% ipython --no-banner

In [1]: import numpy as np

In [2]: np.set_printoptions(precision=2, suppress=True, linewidth=160, floatmode="fixed")

In [3]: def rd(a):
   ...:     return np.round(a, 2) + 0
   ...: 

In [4]: A = np.load("x.npy")

In [5]: A
Out[5]: 
array([[ 0.61,  8.96, 13.94, 14.77],
       [ 0.73,  9.14, 14.28, 16.02],
       [ 1.00, 10.73, 16.86, 14.83],
       [-0.96,  9.83, 15.75, 14.70],
       [-0.07, 10.35, 15.76, 14.23],
       [-1.52, 10.36, 15.24, 15.02],
       [ 0.62, 11.14, 15.20, 14.58],
       [ 0.67, 10.31, 16.37, 16.73],
       [ 1.34, 12.28, 15.75, 14.35],
       [-2.12, 12.32, 15.44, 14.34],
       [-0.25,  9.94, 15.48, 14.52],
       [-0.10, 11.87, 14.30, 14.45],
       [ 2.70, 10.99, 14.02, 14.98],
       [ 1.32, 10.78, 14.45, 16.07],
       [-0.28,  9.56, 14.59, 13.84],
       [ 0.46, 10.66, 15.55, 14.25],
       [-0.50,  9.48, 14.72, 12.59],
       [-1.65, 10.32, 15.54, 13.80],
       [-0.58, 10.77, 13.66, 12.96],
       [-1.18,  6.87, 13.92, 17.49],
       [-1.31,  9.01, 14.42, 14.88],
       [ 1.07, 10.14, 15.08, 14.72],
       [ 0.75,  8.90, 15.02, 15.70],
       [-1.52, 10.31, 12.97, 15.26],
       [ 0.46, 11.39, 14.21, 14.14],
       [-0.05,  9.30, 14.89, 15.21],
       [-1.22, 10.35, 15.41, 14.64],
       [ 0.43, 10.08, 14.94, 14.34],
       [ 2.16, 10.66, 14.13, 15.06],
       [ 0.56, 10.03, 17.15, 13.62],
       [-0.75, 10.18, 15.39, 14.66],
       [-0.14, 11.89, 15.67, 15.58],
       [ 0.60, 10.97, 15.44, 14.53],
       [ 0.08, 10.73, 13.48, 14.24],
       [ 0.84, 10.59, 15.52, 16.03],
       [-1.30,  9.94, 15.34, 16.54],
       [ 0.45, 11.75, 16.05, 15.88],
       [ 0.50,  8.51, 14.47, 17.38]])

In [6]: A2 = A / np.linalg.norm(A, axis=1, keepdims=True)

In [7]: C2 = A2 @ A2.T

In [8]: rd(np.linalg.norm(A2, axis=1))
Out[8]: 
array([1.00, 1.00, 1.00, 1.00, 1.00, 1.00, 1.00, 1.00, 1.00, 1.00, 1.00, 1.00, 1.00, 1.00, 1.00, 1.00, 1.00, 1.00, 1.00, 1.00, 1.00, 1.00, 1.00, 1.00, 1.00,
       1.00, 1.00, 1.00, 1.00, 1.00, 1.00, 1.00, 1.00, 1.00, 1.00, 1.00, 1.00, 1.00])

In [9]: rd(C2[5])
Out[9]: 
array([0.99, 0.99, 0.99, 1.00, 1.00, 1.00, 1.00, 1.00, 0.99, 1.00, 1.00, 1.00, 0.98, 0.99, 1.00, 1.00, 1.00, 1.00, 1.00, 0.98, 1.00, 0.99, 0.99, 1.00, 0.99,
       1.00, 1.00, 1.00, 0.99, 0.99, 1.00, 1.00, 1.00, 1.00, 0.99, 1.00, 1.00, 0.99])
